>>> import numpy as np
>>> np.set_printoptions(suppress=True, linewidth=120)
>>> rnd = lambda a: np.round(a, 2) + 0
>>> E = np.loadtxt("block1.csv", delimiter=",")
>>> E
array([[ 1., -1.,  1.],
       [ 1.,  0.,  0.]])
>>> W = np.array([[6, 4], [0, 7], [4, 2]])
>>> beta = np.array([3, -4])
>>> act = np.maximum(E @ W + beta, 0)
>>> act
array([[13.,  0.],
       [ 9.,  0.]])
>>> (act > 0).astype(int)
array([[1, 0],
       [1, 0]])
>>> C = np.array([[9, 7, 4], [4, 3, 7]])
>>> (act @ C).round(6).argmax(axis=1)
array([0, 0])
>>> W @ C
array([[70, 54, 52],
       [28, 21, 49],
       [44, 34, 30]])
>>> act @ C
array([[117.,  91.,  52.],
       [ 81.,  63.,  36.]])
>>> ang = np.radians(173)
>>> R = np.eye(3)
>>> R[2, 2] = R[1, 1] = np.cos(ang)
>>> R[2, 1], R[1, 2] = -np.sin(ang), np.sin(ang)
>>> rnd(R)
array([[ 1.  ,  0.  ,  0.  ],
       [ 0.  , -0.99,  0.12],
       [ 0.  , -0.12, -0.99]])
>>> B = E @ R.T
>>> rnd(np.linalg.det(R)), rnd(np.trace(R))
(np.float64(1.0), np.float64(-0.99))
>>> np.allclose(E @ E.T, B @ B.T)
True
>>> m1 = np.loadtxt("layer7.csv", delimiter=",")
>>> m1
array([[ -5.,   1.,   0.],
       [  0.,   0.,   0.],
       [ -6.,  -1.,  -1.],
       [  0.,   0.,   0.],
       [ -6.,  -1.,  -1.],
       [ -5.,   1.,   0.],
       [  0.,   0.,   0.],
       [-15.,   8.,   6.],
       [ -9.,   9.,   7.],
       [ -9.,   9.,   7.],
       [  0.,   0.,   0.],
       [-20.,   9.,   6.],
       [  0.,   0.,   0.],
       [ -6.,  -1.,  -1.],
       [  0.,   0.,   0.],
       [ -5.,   1.,   0.],
       [ -9.,   9.,   7.],
       [-15.,   8.,   6.],
       [  0.,   0.,   0.],
       [ -9.,   9.,   7.]])
>>> Xs = (m1 - m1.mean(axis=0)) / m1.std(axis=0)
>>> np.argwhere(np.abs(Xs) > 2)
array([[11,  0]])
>>> beta = np.linalg.lstsq(np.delete(Xs, 2, axis=1), Xs[:, 2])[0]
>>> rnd(1 - np.var(Xs[:, 2] - np.delete(Xs, 2, axis=1) @ beta))
np.float64(0.99)
>>> np.abs(beta).argmax()
np.int64(1)
>>> rnd(beta)
array([0.11, 1.08])
